>>> import numpy as np
>>> np.set_printoptions(precision=1, suppress=True, linewidth=100)
>>> M2 = np.array([[-2, -1, 2], [3, 2, 1], [-2, 3, -2]])
>>> M2[-1] = M2[0]
>>> data = M2 + 0.1 * np.eye(3)
>>> print(data)
[[-1.9 -1.   2. ]
 [ 3.   2.1  1. ]
 [-2.  -1.   2.1]]
>>> x = np.array([-5, -2, -1])
>>> rhs = data @ x
>>> c, lr = np.zeros(3), 1 / np.linalg.norm(data, 2) ** 2
>>> for i in range(4):
...     c -= lr * data.T @ (data @ c - rhs)
...     if i % 1 == 0: print(i, round(np.linalg.norm(data @ c - rhs), 1))
... 
0 4.9
1 3.4
2 2.3
3 1.6
>>> c
array([-4.2, -2.8, -0.3])
>>> print(round(np.linalg.cond(data), 1))
162.9
>>> M2 = data / np.linalg.norm(data, axis=1, keepdims=True)
>>> cov = M2 @ M2.T
>>> (np.abs(cov) > 0.9).astype(int)
array([[1, 0, 1],
       [0, 1, 0],
       [1, 0, 1]])
>>> print(np.linalg.norm(M2, axis=1))
[1. 1. 1.]
>>> (cov - 2 * np.eye(3)).round(6).argmax(axis=1)
array([2, 2, 0])
>>> Q = data.astype(float).copy()
>>> for j in range(3):
...     Q[:, j] -= Q[:, :j] @ (Q[:, :j].T @ Q[:, j])
...     Q[:, j] /= np.linalg.norm(Q[:, j])
... 
>>> Q
array([[-0.5,  0.4,  0.8],
       [ 0.7,  0.7,  0.1],
       [-0.5,  0.6, -0.6]])
>>> np.round(Q.T @ data, 1) + 0
array([[ 4.1,  2.5, -1.2],
       [ 0. ,  0.4,  2.8],
       [ 0. ,  0. ,  0.3]])
>>> K = np.loadtxt("test19.csv", delimiter=",")
>>> print(K)
[[106. -87.   8.  18.]
 [-87.  73. -10. -29.]
 [  8. -10.   8.  32.]
 [ 18. -29.  32. 130.]]
>>> np.round(np.trace(np.linalg.pinv(K) @ K), 1)
np.float64(2.0)
>>> print(np.linalg.matrix_rank(K, rtol=0.1))
2
>>> [round(float(x), 1) for x in np.linalg.svd(K, compute_uv=False)[:3]]
[198.1, 118.9, 0.0]
>>> U, s, vt = np.linalg.svd(K)
>>> V = vt[:(s > 1e-8).sum()]
>>> rng = np.random.default_rng(3080)
>>> x = K[2] + 5 * K[1] + rng.integers(2) * np.eye(4)[1]
>>> print(x)
[-427.  356.  -42. -113.]
>>> np.round(V.T @ V, 1) + 0
array([[ 0.6, -0.5,  0. , -0.1],
       [-0.5,  0.4,  0. , -0.1],
       [ 0. ,  0. ,  0.1,  0.2],
       [-0.1, -0.1,  0.2,  0.9]])
>>> np.round(np.linalg.norm(x - V.T @ V @ x), 1)
np.float64(0.8)
>>> ev, V = np.linalg.eigh(K)
>>> np.abs(V[:, -1])
array([0.6, 0.6, 0.1, 0.5])
>>> V @ np.diag(ev) @ V.T
array([[106., -87.,   8.,  18.],
       [-87.,  73., -10., -29.],
       [  8., -10.,   8.,  32.],
       [ 18., -29.,  32., 130.]])
>>> np.round(ev.sum(), 1), np.trace(K)
(np.float64(317.0), np.float64(317.0))
>>> print(np.round(V.T @ K @ V, 1) + 0)
[[  0.    0.    0.    0. ]
 [  0.    0.    0.    0. ]
 [  0.    0.  118.9   0. ]
 [  0.    0.    0.  198.1]]
>>> print(np.linalg.eigvalsh(K + 2 * np.eye(4)))
[  2.    2.  120.9 200.1]
>>> np.abs(V[:, -1]).round(6).argmax()
np.int64(0)
>>> np.round(np.linalg.eigvalsh(K @ K), 1) + 0
array([    0.,     0., 14149., 39224.])
>>> arr = np.load("mat.npy")
>>> arr
array([[0.1, 0.2, 0.2],
       [0.2, 0.4, 0.4],
       [0.2, 0.4, 0.4]])
>>> idx = rng.permutation(3)
>>> idx
array([0, 1, 2])
>>> M2 = arr[idx][:, idx]
>>> np.allclose(M2, arr)
True
>>> round(float(np.linalg.det(M2)), 1), round(float(np.linalg.det(arr[idx])), 1)
(0.0, 0.0)
>>> np.round(np.sort(np.abs(np.linalg.eigvals(M2))), 1) + 0
array([0., 0., 1.])
>>> print(np.diag(M2))
[0.1 0.4 0.4]
>>> rank = np.linalg.matrix_rank(arr)
>>> print(rank)
1
>>> N = np.linalg.svd(arr)[2][rank:].T
>>> N.shape
(3, 2)
>>> [int(np.linalg.matrix_rank(np.delete(arr, i, axis=0))) for i in range(3)]
[1, 1, 1]
>>> [int(np.linalg.matrix_rank(arr[:i])) for i in range(1, len(arr) + 1)]
[1, 1, 1]
>>> N @ N.T
array([[ 0.9, -0.2, -0.2],
       [-0.2,  0.6, -0.4],
       [-0.2, -0.4,  0.6]])
>>> np.allclose(arr @ N, 0)
True
>>> E = np.load("m.npy")
>>> E
array([[ 2,  0,  0, -2],
       [-2, -1,  1,  1],
       [ 2,  0,  0, -2],
       [ 0, -2,  0,  1]])
>>> U, s, vt = np.linalg.svd(E)
>>> V = vt[:(s > 1e-8).sum()]
>>> x = E[2] + -1 * E[0] + rng.integers(2) * np.eye(4)[1]
>>> x
array([0., 0., 0., 0.])
>>> V.T @ V
array([[ 0.8, -0.1, -0.3, -0.2],
       [-0.1,  0.9, -0.2, -0.1],
       [-0.3, -0.2,  0.5, -0.3],
       [-0.2, -0.1, -0.3,  0.8]])
>>> np.diag(V.T @ V)
array([0.8, 0.9, 0.5, 0.8])
>>> M2 = np.array([[-6, 7, 9], [2, 6, 9], [3, 8, 7], [5, 4, 2]])
>>> np.linalg.matrix_rank(E @ M2)
np.int64(3)
>>> M2.T @ E.T
array([[-22,  18, -22,   1],
       [  6,  -8,   6,  -8],
       [ 14, -18,  14, -16]])
>>> E @ M2
array([[-22,   6,  14],
       [ 18,  -8, -18],
       [-22,   6,  14],
       [  1,  -8, -16]])
>>> np.einsum("ik,kj->ji", E, M2)
array([[-22,  18, -22,   1],
       [  6,  -8,   6,  -8],
       [ 14, -18,  14, -16]])
>>> np.round(np.linalg.norm(E, 2) / np.linalg.norm(E), 1)
np.float64(0.9)
>>> print(np.linalg.matrix_rank(E, rtol=0.1))
3
>>> M2 = E / np.linalg.norm(E, axis=1, keepdims=True)
>>> cov = M2 @ M2.T
>>> (cov - 2 * np.eye(4)).round(6).argmax(axis=1)
array([2, 3, 0, 1])
>>> (np.abs(cov) > 0.9).astype(int)
array([[1, 0, 1, 0],
       [0, 1, 0, 0],
       [1, 0, 1, 0],
       [0, 0, 0, 1]])
>>> np.linalg.norm(M2, axis=1)
array([1., 1., 1., 1.])
>>> np.argwhere(np.triu(np.abs(cov) > 0.95, 1))
array([[0, 2]])
>>> rank = np.linalg.matrix_rank(E)
>>> rank
np.int64(3)
>>> N = np.linalg.svd(E)[2][rank:].T
>>> print(N[:, 0] / N[np.abs(N[:, 0]).round(6).argmax(), 0])
[0.7 0.3 1.  0.7]
>>> print([int(np.linalg.matrix_rank(np.delete(E, i, axis=0))) for i in range(4)])
[3, 2, 3, 2]
>>> print(np.allclose(E @ N, 0))
True
>>> N @ N.T
array([[0.2, 0.1, 0.3, 0.2],
       [0.1, 0.1, 0.2, 0.1],
       [0.3, 0.2, 0.5, 0.3],
       [0.2, 0.1, 0.3, 0.2]])
>>> A = np.loadtxt("block17.csv", delimiter=",")
>>> print(A)
[[14. 20. 20. 16.]
 [20. 23. 25. 20.]
 [20. 25. 23. 20.]
 [16. 20. 20. 14.]]
>>> U, s, vt = np.linalg.svd(arr)
>>> s.round(1) + 0
array([1., 0., 0.])
>>> np.argmax(s[:-1] / (s[1:] + 1e-6)) + 1
np.int64(1)
>>> M2 = U[:, :1] @ np.diag(s[:1]) @ vt[:1]
>>> print(np.linalg.matrix_rank(arr, rtol=0.05))
1
>>> round(np.linalg.norm(arr - M2) / np.linalg.norm(arr), 1)
np.float64(0.0)
>>> P = np.triu(np.array([[0, 0, 1, 3], [2, 3, 1, 0], [1, 2, 0, 0], [2, 3, 3, 3]]), 1) + np.eye(4)
>>> M2 = P @ A @ np.linalg.inv(P)
>>> np.trace(M2), np.trace(A)
(np.float64(74.0), np.float64(74.0))
>>> M2
array([[  82.,  105.,  -84., -168.],
       [  40.,   48.,  -40.,  -80.],
       [  20.,   25.,  -22.,  -40.],
       [  16.,   20.,  -16.,  -34.]])
>>> P @ A - A @ P
array([[ 68.,  85.,  49.,  20.],
       [ 20.,  25., -20., -40.],
       [  0.,   0., -45., -60.],
       [  0.,   0., -36., -48.]])
>>> print(np.round(np.linalg.det(M2), 1))
-640.0
>>> round(np.linalg.norm(M2, 2) / np.linalg.norm(M2), 1)
np.float64(1.0)
>>> [round(float(x), 1) for x in np.linalg.svd(M2, compute_uv=False)[:3]]
[264.8, 2.0, 2.0]
>>> M2 = np.array([[-1, 3], [3, 2]])
>>> feats = np.tile(M2, (2, 2))
>>> feats
array([[-1,  3, -1,  3],
       [ 3,  2,  3,  2],
       [-1,  3, -1,  3],
       [ 3,  2,  3,  2]])
>>> idx = rng.permutation(4)
>>> idx
array([3, 0, 1, 2])
>>> M2 = feats[idx][:, idx]
>>> np.diag(M2)
array([ 2, -1,  2, -1])
>>> print(np.round(np.linalg.det(M2), 1), round(float(np.linalg.det(feats[idx])), 1))
0.0 0.0
>>> J = np.array([[-4, 3, -3, -3], [3, 6, 3, -2], [-3, 3, 2, -5], [-3, -2, -5, 2]])
>>> Q, r_ = np.linalg.qr(J)
>>> np.trace(Q @ Q.T)
np.float64(4.0)
>>> print(np.allclose(r_.T @ r_, J.T @ J))
True
>>> np.abs(np.diag(r_))
array([6.6, 7.6, 4.1, 0.5])
>>> np.round(abs(r_[0, 0]), 1), round(float(np.linalg.norm(J[:, 0])), 1)
(np.float64(6.6), 6.6)
>>> Q, V = np.linalg.qr(J[:, :1])[0], np.linalg.qr(J[:, 1:])[0]
>>> s = np.linalg.svd(Q.T @ V, compute_uv=False)
>>> np.degrees(np.arccos(s.clip(0, 1)))
array([5.])
>>> (s > 0.9).sum()
np.int64(1)
>>> idx = rng.permutation(3)
>>> M2 = data[:, idx] * rng.choice([-1, 1], 3)
>>> M2
array([[ 1. , -2. ,  1.9],
       [-2.1, -1. , -3. ],
       [ 1. , -2.1,  2. ]])
>>> U, _, vt = np.linalg.svd(data.T @ M2)
>>> np.round(U @ vt, 1) + 0
array([[ 0.,  0., -1.],
       [-1.,  0.,  0.],
       [ 0., -1.,  0.]])
>>> U, s, vt = np.linalg.svd(J)
>>> np.argmax(s[:-1] / (s[1:] + 1e-6)) + 1
np.int64(3)
>>> s
array([10.4,  8.3,  3.7,  0.3])
>>> M2 = U[:, :3] @ np.diag(s[:3]) @ vt[:3]
>>> M2
array([[-4.1,  3.1, -2.9, -2.9],
       [ 3.1,  6. ,  3. , -2.1],
       [-2.9,  3. ,  1.9, -5.1],
       [-2.9, -2.1, -5.1,  1.9]])
>>> np.linalg.matrix_rank(M2)
np.int64(3)
>>> round(np.linalg.norm(J - M2, 2), 1), round(float(s[3]), 1)
(np.float64(0.3), 0.3)
>>> ev, V = np.linalg.eigh(J)
>>> x = np.array([3, 0, 2, 2])
>>> x @ J @ x
np.int64(-132)
>>> print(V * np.abs(ev) @ V.T)
[[ 5.4  0.5  3.   2.1]
 [ 0.5  6.7  1.4 -3.4]
 [ 3.   1.4  5.8 -1.8]
 [ 2.1 -3.4 -1.8  4.8]]
>>> np.abs(J).sum(axis=1).max(), np.round(np.abs(ev).max(), 1)
(np.int64(14), np.float64(10.4))
>>> print(np.round(x @ J @ x / (x @ x), 1), np.round(ev[0], 1), round(float(ev[-1]), 1))
-7.8 -8.3 10.4
>>> np.round(V * np.maximum(ev, 0) @ V.T, 1) + 0
array([[ 0.7,  1.7,  0. , -0.4],
       [ 1.7,  6.3,  2.2, -2.7],
       [ 0. ,  2.2,  3.9, -3.4],
       [-0.4, -2.7, -3.4,  3.4]])
>>> basis = np.array([[-5, -5, -5], [-2, 5, 7], [7, -8, 6]])
>>> m1 = np.repeat(basis, 11 // 3, axis=0)
>>> m1 = m1 + 0.3 * rng.normal(size=m1.shape)
>>> m1
array([[-4.6, -4.8, -4.3],
       [-5.2, -4.9, -4.9],
       [-4.9, -5.7, -5.2],
       [-2. ,  5.1,  7.7],
       [-2.2,  5. ,  7. ],
       [-1.9,  5. ,  6.9],
       [ 7.1, -8. ,  6. ],
       [ 6.8, -8.3,  5.6],
       [ 6.9, -7.4,  6. ]])
>>> P = m1 @ np.linalg.solve(m1.T @ m1, m1.T)
>>> np.round(np.linalg.eigvalsh(P), 1) + 0
array([0., 0., 0., 0., 0., 0., 1., 1., 1.])
>>> print(np.linalg.matrix_rank(np.eye(9) - P))
6
>>> P @ m1[:, 0]
array([-4.6, -5.2, -4.9, -2. , -2.2, -1.9,  7.1,  6.8,  6.9])
>>> np.trace(P)
np.float64(3.0)
>>> np.allclose(P @ P, P)
True
>>> np.diag(P)
array([0.3, 0.3, 0.4, 0.4, 0.3, 0.3, 0.3, 0.3, 0.3])
>>> P.round(1) + 0
array([[0.3, 0.3, 0.3, 0. , 0. , 0. , 0. , 0. , 0. ],
       [0.3, 0.3, 0.4, 0. , 0. , 0. , 0. , 0. , 0. ],
       [0.3, 0.4, 0.4, 0. , 0. , 0. , 0. , 0. , 0. ],
       [0. , 0. , 0. , 0.4, 0.3, 0.3, 0. , 0. , 0. ],
       [0. , 0. , 0. , 0.3, 0.3, 0.3, 0. , 0. , 0. ],
       [0. , 0. , 0. , 0.3, 0.3, 0.3, 0. , 0. , 0. ],
       [0. , 0. , 0. , 0. , 0. , 0. , 0.3, 0.3, 0.3],
       [0. , 0. , 0. , 0. , 0. , 0. , 0.3, 0.3, 0.3],
       [0. , 0. , 0. , 0. , 0. , 0. , 0.3, 0.3, 0.3]])
>>> M2 = np.c_[m1[:, :2] @ np.array([[-3, 0], [1, 1]]), np.array([0, 0, 1, 1, 2, 1, 2, 1, 0])]
>>> print(M2)
[[  9.   -4.8   0. ]
 [ 10.7  -4.9   0. ]
 [  9.1  -5.7   1. ]
 [ 11.1   5.1   1. ]
 [ 11.7   5.    2. ]
 [ 10.7   5.    1. ]
 [-29.4  -8.    2. ]
 [-28.8  -8.3   1. ]
 [-28.3  -7.4   0. ]]
>>> np.linalg.norm(np.linalg.qr(m1)[0].T @ M2, axis=0) ** 2 / ((M2 ** 2).sum(axis=0) + 1e-12)
array([1. , 1. , 0.7])
>>> np.round(np.linalg.lstsq(m1, M2[:, 0])[0], 1) + 0
array([-3.,  1.,  0.])
>>> print(np.linalg.matrix_rank(np.c_[m1, M2]))
4
>>> Q, r_ = np.linalg.qr(m1)
>>> Q.shape, r_.shape
((9, 3), (3, 3))
>>> np.abs(np.diag(r_))
array([15.2, 16.8, 13.4])
>>> print(np.allclose(r_.T @ r_, m1.T @ m1))
True
>>> Q
array([[-0.3, -0.4, -0.1],
       [-0.3, -0.5, -0.1],
       [-0.3, -0.5, -0.1],
       [-0.1,  0.2, -0.5],
       [-0.1,  0.2, -0.5],
       [-0.1,  0.2, -0.5],
       [ 0.5, -0.3, -0.2],
       [ 0.5, -0.3, -0.2],
       [ 0.5, -0.2, -0.2]])
>>> np.round(Q.T @ Q, 1) + 0
array([[1., 0., 0.],
       [0., 1., 0.],
       [0., 0., 1.]])
>>> u = np.array([-3, -7, -1])
>>> np.polyval(u, m1[3])
array([   1.1, -115.9, -230.3])
>>> np.cross(m1[3, :3], m1[0, :3])
array([ 14.8, -43.8,  33.2])
>>> np.convolve(m1[3], u)
array([  6. ,  -1.5, -56.9, -58.7,  -7.7])
